In [1]: import numpy as np

In [2]: np.set_printoptions(precision=3, suppress=True, linewidth=120, floatmode="fixed")

In [3]: K = np.diag(np.array([9, 2, 8, 4])) + 3 * np.eye(4, k=1) + 3 * np.eye(4, k=-1)

In [4]: K
Out[4]: 
array([[9.000, 3.000, 0.000, 0.000],
       [3.000, 2.000, 3.000, 0.000],
       [0.000, 3.000, 8.000, 3.000],
       [0.000, 0.000, 3.000, 4.000]])

In [5]: ev, evecs = np.linalg.eigh(K)

In [6]: vec = np.array([0, 0, 1, 1])

In [7]: vec @ K @ vec
Out[7]: np.float64(18.0)

In [8]: evecs * np.abs(ev) @ evecs.T
Out[8]: 
array([[ 9.054,  2.830,  0.081, -0.055],
       [ 2.830,  2.533,  2.747,  0.173],
       [ 0.081,  2.747,  8.120,  2.918],
       [-0.055,  0.173,  2.918,  4.056]])

In [9]: [round(float(np.linalg.det(K[:i, :i])), 2) + 0 for i in range(1, 5)]
Out[9]: [9.0, 9.0, -9.0, -117.0]

In [10]: round(float(np.linalg.eigvalsh(K).min()), 3)
Out[10]: -0.382

In [11]: ev, evecs = np.linalg.eig(K)

In [12]: ev
Out[12]: array([11.116,  9.301, -0.382,  2.965])

In [13]: np.round(K @ evecs[:, 0] - ev[0] * evecs[:, 0], 3) + 0
Out[13]: array([0.000, 0.000, 0.000, 0.000])

In [14]: vec = np.array([-3, 3, 3, 3])

In [15]: rhs = K @ vec

In [16]: beta, lr = np.zeros(4), 1 / np.linalg.norm(K, 2) ** 2

In [17]: for i in range(15):
    ...:     beta -= lr * K.T @ (K @ beta - rhs)
    ...:     if i % 5 == 0: print(i, round(np.linalg.norm(K @ beta - rhs), 3))
    ...: 
0 13.177
5 1.119
10 1.108

In [18]: beta
Out[18]: array([-2.234,  0.600,  4.148,  2.200])

In [19]: mat = np.diag(np.array([-2, -8, -3, -9])) + 4 * np.eye(4, k=1) + 4 * np.eye(4, k=-1)

In [20]: mat
Out[20]: 
array([[-2.000,  4.000,  0.000,  0.000],
       [ 4.000, -8.000,  4.000,  0.000],
       [ 0.000,  4.000, -3.000,  4.000],
       [ 0.000,  0.000,  4.000, -9.000]])

In [21]: Y = np.linalg.inv(mat)

In [22]: np.allclose(Y, mat.T)
Out[22]: False

In [23]: (np.abs(Y) > 1e-9).astype(int)
Out[23]: 
array([[1, 1, 1, 1],
       [1, 1, 1, 1],
       [1, 1, 0, 0],
       [1, 1, 0, 1]])

In [24]: np.round(np.linalg.det(mat) * Y, 3) + 0
Out[24]: 
array([[  56.000,  -44.000, -144.000,  -64.000],
       [ -44.000,  -22.000,  -72.000,  -32.000],
       [-144.000,  -72.000,    0.000,    0.000],
       [ -64.000,  -32.000,    0.000,   32.000]])
